$ python3 -q
>>> import numpy as np
>>> np.set_printoptions(precision=3, suppress=True, linewidth=160, sign=" ")
>>> rd = lambda a: np.round(a, 3) + 0
>>> arr = np.load("mat.npy")
>>> print(rd(arr))
[[ 0.961  0.196  0.196]
 [ 0.196  0.02  -0.98 ]
 [ 0.196 -0.98   0.02 ]]
>>> print(np.trace(arr))
1.0
>>> print(rd((arr + arr.T) / 2))
[[ 0.961  0.196  0.196]
 [ 0.196  0.02  -0.98 ]
 [ 0.196 -0.98   0.02 ]]
>>> print(np.allclose(arr @ arr.T, arr.T @ arr))
True
>>> print(np.allclose(arr, arr.T))
True
>>> print(rd(np.linalg.det(arr)))
-1.0
>>> w, V = np.linalg.eig(arr)
>>> print(rd(np.prod(w)))
-1.0
>>> print(rd(np.sort(np.linalg.eigvals(arr.T))))
[-1.  1.  1.]
>>> print(rd(arr @ V[:, 0] - w[0] * V[:, 0]))
[ 0.  0.  0.]
>>> print(rd(np.sort(np.linalg.eigvals(np.linalg.inv(arr)))))
[-1.  1.  1.]
>>> print(rd(np.sort(np.linalg.eigvals(arr @ arr))))
[ 1.  1.  1.]
>>> print(rd(np.linalg.norm(arr, axis=0)))
[ 1.  1.  1.]
>>> print(rd(arr.T @ arr))
[[ 1.  0.  0.]
 [ 0.  1.  0.]
 [ 0.  0.  1.]]
>>> print(rd(np.linalg.pinv(arr)))
[[ 0.961  0.196  0.196]
 [ 0.196  0.02  -0.98 ]
 [ 0.196 -0.98   0.02 ]]
>>> print(rd(np.linalg.svd(arr, compute_uv=False)))
[ 1.  1.  1.]
>>> M = np.load("test15.npy")
>>> print(M)
[[ 0 10  1]
 [ 5 10 -1]
 [ 6  4 -2]]
>>> # rows and columns are dependent
>>> left, sigma, vt = np.linalg.svd(M)
>>> V = vt[:(sigma > 1e-8).sum()]
>>> rng = np.random.default_rng(561)
>>> x0 = M[0] + -1 * M[1] + rng.integers(2) * np.eye(3)[1]
>>> print(x0)
[-5.  0.  2.]
>>> print(rd(V.T @ V))
[[ 0.863  0.034 -0.342]
 [ 0.034  0.991  0.085]
 [-0.342  0.085  0.145]]
>>> A2 = np.array([[-4, -3, 2], [5, 1, -2], [3, -4, -1]])
>>> data = A2.T @ A2
>>> print(data)
[[ 50   5 -21]
 [  5  26  -4]
 [-21  -4   9]]
>>> print(np.argsort(-np.linalg.norm(data, axis=0).round(6), kind="stable")[:3])
[ 0  1  2]
>>> print(np.linalg.matrix_rank(data, rtol=0.1))
2
